% ipython --no-banner

In [1]: import numpy as np

In [2]: np.set_printoptions(suppress=True, linewidth=160)

In [3]: def tidy(a):
   ...:     return np.round(a, 3) + 0
   ...: 

In [4]: rng = np.random.default_rng(62460)

In [5]: E = np.array([[6, -7, -4, -1, -7, 8, 9, -4, -1],
   ...:     [-4, 4, -3, -3, 2, -6, 8, 0, 9],
   ...:     [-5, 1, -6, -4, 7, 9, -6, 3, -5],
   ...:     [2, 3, 6, -4, -3, 0, 3, 3, -7],
   ...:     [-2, 7, 8, -3, 6, -8, -4, -7, 6],
   ...:     [-9, 4, -7, 1, -4, 4, 3, 3, -9],
   ...:     [4, 4, -5, 0, -2, 2, -6, -4, -5],
   ...:     [-8, -1, -5, 0, 4, -8, -4, 3, -7],
   ...:     [6, -6, -2, -2, -3, 6, -1, 3, 3],
   ...:     [2, 4, 6, -7, 1, 9, 7, -4, -7]]) * (rng.random((10, 9)) < 0.3)

In [6]: E
Out[6]: 
array([[ 6,  0,  0,  0,  0,  0,  9,  0,  0],
       [-4,  4,  0,  0,  0,  0,  8,  0,  0],
       [ 0,  1, -6, -4,  0,  0,  0,  3,  0],
       [ 0,  3,  6,  0,  0,  0,  0,  0, -7],
       [-2,  0,  8,  0,  0,  0, -4, -7,  0],
       [ 0,  0,  0,  0,  0,  0,  0,  3, -9],
       [ 0,  4, -5,  0,  0,  0,  0, -4, -5],
       [ 0,  0,  0,  0,  4, -8,  0,  3, -7],
       [ 0,  0,  0,  0,  0,  0,  0,  0,  0],
       [ 2,  0,  6, -7,  0,  9,  7,  0,  0]])

In [7]: M2 = np.c_[E[:, :5] @ np.array([[3, -2, 0, 3, 3],
   ...:     [1, -3, -3, 3, -2],
   ...:     [0, 3, 0, -1, 0],
   ...:     [3, -2, -3, 2, 0],
   ...:     [3, -2, 0, -1, -3]]), np.array([6, 4, 7, 4, 5, 7, 1, 0, 6, 5])]

In [8]: M2
Out[8]: 
array([[ 18, -12,   0,  18,  18,   6],
       [ -8,  -4, -12,   0, -20,   4],
       [-11, -13,   9,   1,  -2,   7],
       [  3,   9,  -9,   3,  -6,   4],
       [ -6,  28,   0, -14,  -6,   5],
       [  0,   0,   0,   0,   0,   7],
       [  4, -27, -12,  17,  -8,   1],
       [ 12,  -8,   0,  -4, -12,   0],
       [  0,   0,   0,   0,   0,   6],
       [-15,  28,  21, -14,   6,   5]])

In [9]: print(np.linalg.matrix_rank(M2))
6

In [10]: tidy(np.linalg.lstsq(E, M2[:, 0])[0])
Out[10]: array([3., 1., 0., 3., 3., 0., 0., 0., 0.])

In [11]: tidy(np.linalg.norm(M2 - E @ np.linalg.lstsq(E, M2)[0], axis=0))
Out[11]: array([0., 0., 0., 0., 0., 6.])

In [12]: np.linalg.matrix_rank(np.c_[E, M2])
Out[12]: np.int64(10)
